$ ipython --no-banner

In [1]: import numpy as np

In [2]: import numpy.linalg as la

In [3]: np.set_printoptions(precision=2, suppress=True, linewidth=160)

In [4]: B = np.array([[1, 1], [1, -1]])

In [5]: rng = np.random.default_rng(1822)

In [6]: W0 = np.kron(B, np.kron(B, B))[rng.permutation(8)][:5]

In [7]: W0
Out[7]: 
array([[ 1, -1,  1, -1,  1, -1,  1, -1],
       [ 1,  1, -1, -1, -1, -1,  1,  1],
       [ 1, -1,  1, -1, -1,  1, -1,  1],
       [ 1, -1, -1,  1,  1, -1, -1,  1],
       [ 1, -1, -1,  1, -1,  1,  1, -1]])

In [8]: la.matrix_rank(W0)
Out[8]: np.int64(5)

In [9]: np.zeros(5, 8)
TypeError: Cannot interpret '8' as a data type


In [10]: W0.shape
Out[10]: (5, 8)

In [11]: W0[:, 8]
IndexError: index 8 is out of bounds for axis 1 with size 8


In [12]: np.count_nonzero(W0)
Out[12]: np.int64(40)

In [13]: np.abs(W0).max()
Out[13]: np.int64(1)

In [14]: A = np.load("layer11.npy")

In [15]: A
Out[15]: 
array([[0, 0, 1, 0],
       [0, 0, 0, 0],
       [1, 0, 0, 1],
       [0, 0, 1, 0]])

In [16]: evals, vecs = la.eigh(A)

In [17]: x0 = np.array([0, 1, 3, 3])

In [18]: la.eigvalsh(A[1:, 1:])
Out[18]: array([-1.,  0.,  1.])

In [19]: round(float(x0 @ A @ x0 / (x0 @ x0)), 2), round(float(evals[0]), 2), round(float(evals[-1]), 2)
Out[19]: (0.95, -1.41, 1.41)

In [20]: np.round(vecs * np.abs(evals) @ vecs.T, 2) + 0
Out[20]: 
array([[0.71, 0.  , 0.  , 0.71],
       [0.  , 0.  , 0.  , 0.  ],
       [0.  , 0.  , 1.41, 0.  ],
       [0.71, 0.  , 0.  , 0.71]])

In [21]: np.abs(A).sum(axis=1).max(), round(np.abs(evals).max(), 2)
Out[21]: (np.int64(2), np.float64(1.41))

In [22]: x0 @ A @ x0
Out[22]: np.int64(18)

In [23]: B = np.array([[3, 3], [-1, -1], [0, -3], [-3, 0]])

In [24]: np.einsum("ij,ij->i", A, A)
Out[24]: array([1, 0, 2, 1])

In [25]: B.T @ A.T
Out[25]: 
array([[ 0,  0,  0,  0],
       [-3,  0,  3, -3]])

In [26]: np.einsum("ik,kj->ij", A, B)
Out[26]: 
array([[ 0, -3],
       [ 0,  0],
       [ 0,  3],
       [ 0, -3]])

In [27]: evals, vecs = la.eigvalsh(A)
ValueError: too many values to unpack (expected 2)


In [28]: evals, vecs = la.eigh(A)

In [29]: la.eigvalsh(A @ A)
Out[29]: array([0., 0., 2., 2.])

In [30]: la.eigvalsh(A + 5 * np.eye(4))
Out[30]: array([3.59, 5.  , 5.  , 6.41])

In [31]: np.round(vecs.T @ A @ vecs, 2) + 0
Out[31]: 
array([[-1.41,  0.  ,  0.  ,  0.  ],
       [ 0.  ,  0.  ,  0.  ,  0.  ],
       [ 0.  ,  0.  ,  0.  ,  0.  ],
       [ 0.  ,  0.  ,  0.  ,  1.41]])

In [32]: np.abs(vecs[:, -1])
Out[32]: array([0.5 , 0.  , 0.71, 0.5 ])

In [33]: np.unique(evals.round(6) + 0, return_counts=True)[1]
Out[33]: array([1, 2, 1])

In [34]: round(float(la.det(A)), 2)
Out[34]: 0.0

In [35]: np.trace(A)
Out[35]: np.int64(0)

In [36]: np.round(np.sort(np.abs(la.eigvals(A))), 2) + 0
Out[36]: array([0.  , 0.  , 1.41, 1.41])

In [37]: B = np.array([[2, -2], [1, -2]])

In [38]: cent = np.kron(B, A)

In [39]: print(la.matrix_rank(cent))
4

In [40]: cent.shape
Out[40]: (8, 8)

In [41]: m1 = -1 * np.eye(2) + np.eye(2, k=1)

In [42]: m1
Out[42]: 
array([[-1.,  1.],
       [ 0., -1.]])

In [43]: left, sig, VT = la.svd(m1, full_matrices=False)

In [44]: np.round(left.T @ m1 @ VT.T, 2) + 0
Out[44]: 
array([[1.62, 0.  ],
       [0.  , 0.62]])

In [45]: sig / sig[0]
Out[45]: array([1.  , 0.38])

In [46]: np.abs(left[:, 0]).round(6).argmax()
Out[46]: np.int64(0)

In [47]: np.allclose(left * sig @ VT, m1)
Out[47]: True

In [48]: print(sig)
[1.62 0.62]

In [49]: def softmax(z):
    ...:     e = np.exp(z - z.max(axis=-1, keepdims=True))
    ...:     return e / e.sum(axis=-1, keepdims=True)
    ...: 

In [50]: np.round(softmax(10 * m1[1]), 2) + 0
Out[50]: array([1., 0.])

In [51]: softmax(m1[1])
Out[51]: array([0.73, 0.27])

In [52]: S = m1 @ m1.T / np.sqrt(2)

In [53]: print(softmax(S))
[[0.89 0.11]
 [0.2  0.8 ]]

In [54]: print(softmax(S).round(6).argmax(axis=1))
[0 1]

In [55]: K = np.loadtxt("sample13.csv", delimiter=",")

In [56]: K
Out[56]: 
array([[1.  , 0.5 , 0.25],
       [0.5 , 1.  , 0.5 ],
       [0.25, 0.5 , 1.  ]])

In [57]: O, Rm = la.qr(K)

In [58]: O.round(2) + 0
Out[58]: 
array([[-0.87,  0.49,  0.  ],
       [-0.44, -0.78, -0.45],
       [-0.22, -0.39,  0.89]])

In [59]: print(np.trace(O @ O.T))
3.0

In [60]: print(O @ Rm)
[[1.   0.5  0.25]
 [0.5  1.   0.5 ]
 [0.25 0.5  1.  ]]

In [61]: np.abs(np.diag(Rm))
Out[61]: array([1.15, 0.73, 0.67])

In [62]: Rm
Out[62]: 
array([[-1.15, -0.98, -0.65],
       [ 0.  , -0.73, -0.66],
       [ 0.  ,  0.  ,  0.67]])

In [63]: np.round(O.T @ O, 2) + 0
Out[63]: 
array([[1., 0., 0.],
       [0., 1., 0.],
       [0., 0., 1.]])

In [64]: B = np.array([[-2, 0], [-1, -1]])

In [65]: arr = np.kron(np.eye(2, dtype=int), B)

In [66]: arr
Out[66]: 
array([[-2,  0,  0,  0],
       [-1, -1,  0,  0],
       [ 0,  0, -2,  0],
       [ 0,  0, -1, -1]])

In [67]: O, Rm = la.qr(arr)

In [68]: print(np.abs(np.diag(Rm)))
[2.24 0.89 2.24 0.89]

In [69]: Rm
Out[69]: 
array([[ 2.24,  0.45,  0.  ,  0.  ],
       [ 0.  , -0.89,  0.  ,  0.  ],
       [ 0.  ,  0.  ,  2.24,  0.45],
       [ 0.  ,  0.  ,  0.  , -0.89]])

In [70]: round(abs(Rm[0, 0]), 2), round(la.norm(arr[:, 0]), 2)
Out[70]: (np.float64(2.24), np.float64(2.24))
